$ python3 -q
>>> import numpy as np
>>> np.set_printoptions(suppress=True, linewidth=140)
>>> data = np.loadtxt("out1.csv", delimiter=",")
>>> print(data)
[[ 2.  0. -3. -4.]
 [ 0.  2.  1. -1.]
 [-3.  1.  2.  0.]
 [-4. -1.  0. -4.]]
>>> print(np.all(np.linalg.eigvalsh(data) > 0))
False
>>> print(round(float(np.linalg.eigvalsh(data).min()), 2))
-6.3
>>> print([round(float(np.linalg.det(data[:i, :i])), 2) + 0 for i in range(1, 5)])
[2.0, 4.0, -12.0, 29.0]
>>> try:
...     np.linalg.cholesky(data)
... except np.linalg.LinAlgError as e:
...     print(repr(e))
... 
LinAlgError('Matrix is not positive definite')
>>> w, evecs = np.linalg.eig(data)
>>> print(np.round(data @ evecs[:, 0] - w[0] * evecs[:, 0], 2) + 0)
[0. 0. 0. 0.]
>>> print(w.round(2))
[-6.3   5.93 -0.29  2.65]
>>> print(np.round(np.sort(np.linalg.eigvals(data @ data)), 2))
[ 0.09  7.05 35.22 39.65]
>>> print(np.round(np.prod(w), 2))
29.0
>>> A2 = data / np.sqrt((data ** 2).mean(axis=1, keepdims=True))
>>> print(np.linalg.matrix_rank(A2) == np.linalg.matrix_rank(data))
True
>>> print(data - data.mean(axis=1, keepdims=True))
[[ 3.25  1.25 -1.75 -2.75]
 [-0.5   1.5   0.5  -1.5 ]
 [-3.    1.    2.    0.  ]
 [-1.75  1.25  2.25 -1.75]]
>>> print(A2[0].round(2))
[ 0.74  0.   -1.11 -1.49]
>>> print(np.linalg.matrix_rank(data - data.mean(axis=1, keepdims=True)))
3
>>> w, evecs = np.linalg.eigvalsh(data)
Traceback (most recent call last):
  File "<python-input-18>", line 1, in <module>
    w, evecs = np.linalg.eigvalsh(data)
    ^^^^^^^^
ValueError: too many values to unpack (expected 2)
>>> w, evecs = np.linalg.eigh(data)
>>> print(np.round(evecs.T @ evecs, 2) + 0)
[[1. 0. 0. 0.]
 [0. 1. 0. 0.]
 [0. 0. 1. 0.]
 [0. 0. 0. 1.]]
>>> print(np.abs(evecs[:, -1]).round(6).argmax())
0
>>> print(np.round(np.linalg.eigvalsh(data @ data), 2))
[ 0.09  7.05 35.22 39.65]
>>> print(np.unique(w.round(6) + 0, return_counts=True)[1])
[1 1 1 1]
>>> print(np.round(np.linalg.eigvalsh(data + -3 * np.eye(4)), 2))
[-9.3  -3.29 -0.35  2.93]
>>> A = np.array([[6.0, 1.0, 1.0, 1.0],
...     [1.0, 6.0, 1.0, 1.0],
...     [1.0, 1.0, 6.0, 1.0],
...     [1.0, 1.0, 1.0, 6.0]])
>>> print(A)
[[6. 1. 1. 1.]
 [1. 6. 1. 1.]
 [1. 1. 6. 1.]
 [1. 1. 1. 6.]]
>>> x0 = np.ones(4)
>>> for _ in range(3):
...     x0 = A @ x0
...     x0 /= np.linalg.norm(x0)
...     print(round(x0 @ A @ x0, 2))
... 
9.0
9.0
9.0
>>> print(x0)
[0.5 0.5 0.5 0.5]
>>> print(np.round(np.linalg.eigvalsh(A)[-1], 2))
9.0
>>> Lm = np.linalg.cholesky(A)
>>> print(Lm.round(2))
[[2.45 0.   0.   0.  ]
 [0.41 2.42 0.   0.  ]
 [0.41 0.35 2.39 0.  ]
 [0.41 0.35 0.3  2.37]]
>>> print(np.linalg.eigvalsh(A).min() > 0)
True
>>> print(round(float(np.prod(np.diag(Lm)) ** 2), 2), np.round(np.linalg.det(A), 2))
1125.0 1125.0
>>> A2 = np.linalg.invert(Lm)
Traceback (most recent call last):
  File "<python-input-35>", line 1, in <module>
    A2 = np.linalg.invert(Lm)
         ^^^^^^^^^^^^^^^^
AttributeError: module 'numpy.linalg' has no attribute 'invert'
>>> A2 = np.linalg.inv(Lm)
>>> print(A2.round(2))
[[ 0.41  0.    0.    0.  ]
 [-0.07  0.41  0.    0.  ]
 [-0.06 -0.06  0.42  0.  ]
 [-0.05 -0.05 -0.05  0.42]]
>>> print(round(float(np.linalg.cond(Lm)), 2))
1.34
>>> print(np.round(np.linalg.inv(A2), 2))
[[2.45 0.   0.   0.  ]
 [0.41 2.42 0.   0.  ]
 [0.41 0.35 2.39 0.  ]
 [0.41 0.35 0.3  2.37]]
>>> w, evecs = np.linalg.eig(A2)
>>> print(w.round(2))
[0.42 0.42 0.41 0.41]
>>> print(np.round(np.prod(w), 2))
0.03
>>> print(np.round(np.sort(np.linalg.eigvals(A2 @ A2)), 2))
[0.17 0.17 0.18 0.18]
>>> print(np.allclose(A @ A.T, A.T @ A))
True
>>> print(A @ (-1.0) ** np.arange(4))
[ 5. -5.  5. -5.]
>>> print((A @ A)[0])
[39. 14. 14. 14.]
>>> arr = np.load("layer2.npy")
>>> print(arr)
[[-0.5  -1.54  0.8 ]
 [-2.5  -7.62 -0.8 ]
 [-0.4  -1.17  1.1 ]
 [-0.1  -0.32 -1.1 ]
 [-0.2  -0.53  1.5 ]
 [-2.1  -6.4   0.2 ]
 [ 0.9   2.58  0.4 ]
 [ 2.7   8.05  1.  ]
 [ 1.6   4.73  0.  ]
 [-0.1  -0.3   1.5 ]
 [ 0.7   2.    1.7 ]
 [-0.4  -1.33 -0.7 ]
 [-0.6  -1.85 -1.  ]
 [ 0.3   0.75 -0.8 ]
 [ 0.9   2.9   0.2 ]
 [-0.6  -1.75 -0.2 ]
 [-1.   -2.93  0.6 ]
 [ 0.1   0.38 -0.7 ]
 [-0.1  -0.5   0.1 ]
 [ 0.1   0.31  0.4 ]
 [ 0.2   0.64  0.3 ]
 [-0.1  -0.23 -1.4 ]
 [-1.9  -5.61  2.4 ]
 [-1.3  -3.86 -1.3 ]
 [ 0.6   1.82 -0.4 ]
 [ 0.3   0.9  -0.4 ]
 [ 0.3   1.01 -0.1 ]]
>>> Ac = arr - arr.mean(axis=0)
>>> Uu, sig, Vh = np.linalg.svd(Ac, full_matrices=False)
>>> print((np.sign(Uu[:, 0]) == np.sign(Uu[0, 0])).astype(int))
[1 1 1 0 1 1 0 0 0 0 0 1 1 0 0 1 1 0 1 0 0 0 1 1 0 0 0]
>>> print(np.abs(Uu[:, 0]).argmax())
7
>>> print(np.abs(Vh[0]).argmax())
1
>>> print(np.linalg.matrix_rank(Ac))
3
>>> print(np.round(np.abs(Vh[-1]), 2) + 0)
[0.95 0.32 0.  ]
>>> print(round(float((sig ** 2).sum() ** 2 / (sig ** 4).sum()), 2))
1.16
